% python3 -q
>>> import numpy as np
>>> np.set_printoptions(precision=3, suppress=True, linewidth=160, legacy="1.25")
>>> m1 = np.loadtxt("out16.csv", delimiter=",")
>>> m1
array([[ 3., -2.],
       [ 0.,  2.]])
>>> # triangular
>>> np.linalg.matrix_rank(m1 - m1[0, 0] * np.eye(2))
1
>>> np.linalg.matrix_power(m1 - np.diag(np.diag(m1)), 2)
array([[0., 0.],
       [0., 0.]])
>>> m1 @ m1
array([[  9., -10.],
       [  0.,   4.]])
>>> [int(np.linalg.matrix_rank(np.linalg.matrix_power(m1, p))) for p in range(1, 3)]
[2, 2]
>>> w, V = np.linalg.eig(m1)
>>> np.sort(np.linalg.eigvals(m1 @ m1))
array([4., 9.])
>>> w
array([3., 2.])
>>> m1 @ V[:, 0] - w[0] * V[:, 0]
array([0., 0.])
>>> np.sort(np.linalg.eigvals(m1.T))
array([2., 3.])
>>> def softmax(z):
...     e = np.exp(z - z.max(axis=-1, keepdims=True))
...     return e / e.sum(axis=-1, keepdims=True)
... 
>>> np.round(softmax(10 * m1[1]), 3) + 0
array([0., 1.])
>>> softmax(m1).sum(axis=1)
array([1., 1.])
>>> S = m1 @ m1.T / np.sqrt(2)
>>> np.round(softmax(S), 3) + 0
array([[1.   , 0.   ],
       [0.003, 0.997]])
>>> E = np.load("a.npy")
>>> E
array([[-3.069, -8.601],
       [-6.809,  4.661],
       [-5.414,  0.455]])
>>> q, V = np.linalg.qr(E[:, :1])[0], np.linalg.qr(E[:, 1:])[0]
>>> sv = np.linalg.svd(q.T @ V, compute_uv=False)
>>> (sv > 0.9).sum()
0
>>> F = np.loadtxt("run19.csv", delimiter=",")
>>> F
array([[ 0.517, -0.855,  0.532],
       [ 1.267,  1.212,  1.339],
       [ 0.181,  1.186, -1.568],
       [-2.273,  0.309, -0.51 ]])
>>> x = np.array([1, 0, -3])
>>> rhs = F @ x
>>> try:
...     np.linalg.solve(F, rhs)
... except np.linalg.LinAlgError as e:
...     print(repr(e))
... 
LinAlgError('Last 2 dimensions of the array must be square')
>>> np.round(np.linalg.solve(F.T @ F, F.T @ rhs), 3) + 0
array([ 1.,  0., -3.])
>>> np.round(np.linalg.pinv(F) @ F, 3) + 0
array([[1., 0., 0.],
       [0., 1., 0.],
       [0., 0., 1.]])
>>> rng = np.random.default_rng(700)
>>> rhs = rhs + 0.1 * rng.normal(size=4)
>>> rhs
array([-1.081, -2.757,  4.949, -0.634])
>>> b, *_ = np.linalg.lstsq(F, rhs)
>>> [round(float(np.linalg.norm(np.linalg.solve(F.T @ F + lam * np.eye(3), F.T @ rhs))), 2) for lam in (0, 1, 10, 100)]
[3.16, 2.35, 0.81, 0.12]
>>> b.round()
array([ 1.,  0., -3.])
